$ python -q
>>> import numpy as np
>>> np.set_printoptions(precision=1, suppress=True, linewidth=100)
>>> M = np.loadtxt("test4.csv", delimiter=",")
>>> M
array([[-1.,  0.,  0.],
       [ 0., -1.,  0.],
       [ 0.,  0.,  1.]])
>>> x0 = np.array([0, 3, 5])
>>> [p for p in range(1, 25) if np.allclose(np.linalg.matrix_power(M, p), np.eye(3))]
[2, 4, 6, 8, 10, 12, 14, 16, 18, 20, 22, 24]
>>> np.sort(np.abs(np.degrees(np.angle(np.linalg.eigvals(M)))))
array([  0., 180., 180.])
>>> 3 - np.linalg.matrix_rank(M - np.eye(3), tol=1e-8)
np.int64(1)
>>> np.linalg.inv(M)
array([[-1., -0., -0.],
       [-0., -1., -0.],
       [ 0.,  0.,  1.]])
>>> rng = np.random.default_rng(981)
>>> lab = rng.permutation(3)
>>> lab
array([2, 1, 0])
>>> out = M[lab][:, lab]
>>> np.sort(np.abs(np.linalg.eigvals(out)))
array([1., 1., 1.])
>>> round(float(np.linalg.det(out)), 1), np.round(np.linalg.det(M[lab]), 1)
(1.0, np.float64(-1.0))
>>> out
array([[ 1.,  0.,  0.],
       [ 0., -1.,  0.],
       [ 0.,  0., -1.]])
>>> np.allclose(out, M)
False
>>> np.einsum("ij,ji->", M, M)
np.float64(3.0)
>>> np.linalg.eigvals(M)
array([-1., -1.,  1.])
>>> round(float(np.linalg.eigvals(M).sum().real), 1)
-1.0
>>> f = np.array([-7, 6])
>>> np.correlate(M[0], M[1], "full")
array([0., 1., 0., 0., 0.])
>>> np.cross(M[0, :3], M[1, :3])
array([0., 0., 1.])
>>> np.convolve(M[0], f)
array([ 7., -6.,  0.,  0.])
>>> E = np.load("sample15.npy")
>>> E
array([[-0.1,  3.2, -3.5, -3.6,  1.2,  5.1, -1.5, -2.8, -3.3],
       [ 2.9, -1.1,  4.3,  3.7, -0.9, -5.7,  2.5,  2.9,  5.6],
       [ 1.4,  3.9, -1.7, -2.5,  1.4,  3.6, -0.5, -1. ,  0.1],
       [-0.5, -2.5,  1.8,  2.3, -1.5, -2.6,  1. ,  1.5,  1.6],
       [ 0.1,  1.1, -0.8, -1.2,  0.3,  1.6, -0.2, -0.9, -1.3],
       [ 1.2,  2.8, -1. , -1.3,  0.8,  1.8, -0.4,  0. ,  0.9],
       [ 1.8, -2.2,  3.5,  3.3, -1.3, -5.1,  1.8,  2.7,  4.2],
       [-2.5, -0.1, -3. , -2.1,  0.4,  3.8, -1.6, -2.7, -4.5],
       [ 3.5,  1.8,  3.1,  2.9,  0.4, -4.3,  2. ,  2.9,  6.1],
       [ 1.1,  4.6, -3.3, -3.6,  1.8,  4.5, -0.6, -1.5, -1.2],
       [-1.1, -0.6, -1.3, -1.1,  0.6,  1.7, -0.9, -1. , -2.1],
       [ 1.6,  4. , -1.7, -2.2,  1.1,  3.4, -0.6, -1.3, -0.4],
       [-0.4,  2.4, -1.5, -2.7,  1. ,  3.5, -0.8, -1.4, -2.3],
       [-1.5, -2.4,  0.7,  1.5, -0.6, -1.5, -0.1,  0.3, -0.5],
       [ 0.1, -0.8,  0.8,  0.8, -0.6, -1.9,  0.9,  0.5,  1. ],
       [ 2.4,  3.2,  0.6,  0. ,  0.6,  0. ,  0.5,  0.6,  2.4],
       [ 1. ,  1.6,  0. ,  0.4,  0.1, -0.4,  0.3,  0.5,  0.8],
       [ 2.9,  3.8, -0.3, -1.3,  1.3,  1.3,  0.7,  0.3,  2.1],
       [-2.8,  1. , -3.7, -3.6,  1.2,  5.6, -1.8, -3.1, -5.6],
       [-2.4, -0.6, -2.2, -2.9, -0.1,  4. , -1.2, -2. , -4.5],
       [-3.7, -0.9, -3.6, -3.7,  0.8,  5.9, -2.8, -3.7, -6.8],
       [-1.1, -3.8,  2. ,  2.9, -1.1, -3.5,  0.4,  1. ,  0.5],
       [-2.8, -3.8,  0.2,  1.1, -1. , -1. ,  0. , -0.1, -1.7],
       [ 1.1, -2.5,  3.2,  4.1, -1.2, -5.4,  1.9,  2.9,  4.6],
       [ 3.6,  1.8,  2.4,  2.6, -0.1, -3.8,  2. ,  2.6,  6.3],
       [ 0.3,  2.6, -1.9, -2.6,  1.3,  3.1, -0.5, -2. , -1.6],
       [-0.1,  3.6, -3.4, -3.7,  1.7,  5.5, -1.7, -2.4, -2.8],
       [ 0.2, -0.9,  0.9,  1.4, -0.7, -1.7,  0.6,  0.8,  0.8],
       [-0.4, -2.3,  2.2,  2.1, -1.1, -3.2,  1.1,  1.8,  2. ],
       [-4.1, -6.5,  1.7,  2.2, -2. , -2.9,  0.1,  0.1, -2.7],
       [ 4.4,  8.5, -2.6, -3.2,  2.2,  4.6,  0.1, -1.5,  1.3],
       [ 4.4,  5.9,  0.3, -1.4,  1.4,  1. ,  0.9,  0.3,  3.5],
       [ 1.1, -1.7,  3.4,  4.2, -1.2, -5.5,  1.8,  2.9,  4.5]])
>>> round(float(np.linalg.norm(E, 2) / np.linalg.norm(E)), 1)
0.8
>>> [round(float(x), 1) for x in np.linalg.svd(E, compute_uv=False)[:3]]
[37.2, 23.4, 2.0]
>>> np.linalg.cond(E) > 100
np.False_
>>> round(np.log10(np.linalg.cond(E)))
2
>>> np.linalg.matrix_rank(E, rtol=0.1)
np.int64(2)
>>> x0 = np.array([1, 1, 1, 2, 0, 1, 1, 3, 2])
>>> rhs = E @ x0
>>> np.round(np.linalg.solve(E.T @ E, E.T @ rhs), 1) + 0
array([1., 1., 1., 2., 0., 1., 1., 3., 2.])
>>> np.round(np.linalg.pinv(E) @ E, 1) + 0
array([[1., 0., 0., 0., 0., 0., 0., 0., 0.],
       [0., 1., 0., 0., 0., 0., 0., 0., 0.],
       [0., 0., 1., 0., 0., 0., 0., 0., 0.],
       [0., 0., 0., 1., 0., 0., 0., 0., 0.],
       [0., 0., 0., 0., 1., 0., 0., 0., 0.],
       [0., 0., 0., 0., 0., 1., 0., 0., 0.],
       [0., 0., 0., 0., 0., 0., 1., 0., 0.],
       [0., 0., 0., 0., 0., 0., 0., 1., 0.],
       [0., 0., 0., 0., 0., 0., 0., 0., 1.]])
>>> np.round(np.linalg.lstsq(E, rhs)[0], 1) + 0
array([1., 1., 1., 2., 0., 1., 1., 3., 2.])
>>> rhs = rhs + 0.1 * rng.normal(size=33)
>>> rhs
array([-18.9,  30.2,  -1.2,   9.6,  -6.1,   3.7,  23. , -24.7,  32.5,  -7.8, -11.5,  -2.4, -11. ,
        -1.9,   4.3,  13.3,   6.3,  10.8, -29.3, -23.3, -37.2,   3.9,  -8.9,  24.6,  31.5, -10.8,
       -16.4,   5.9,  11.1, -12.3,   6.8,  17.6,  25.2])
>>> b, *_ = np.linalg.lstsq(E, rhs)
>>> b.round()
array([ 1.,  1.,  1.,  2., -0.,  1.,  1.,  3.,  2.])
>>> b
array([ 1. ,  1. ,  0.9,  2. , -0.1,  1. ,  1. ,  2.9,  2.1])
>>> [round(float(np.linalg.norm(np.linalg.solve(E.T @ E + lam * np.eye(9), E.T @ rhs))), 2) for lam in (0, 1, 10, 100)]
[4.63, 3.79, 3.29, 2.93]
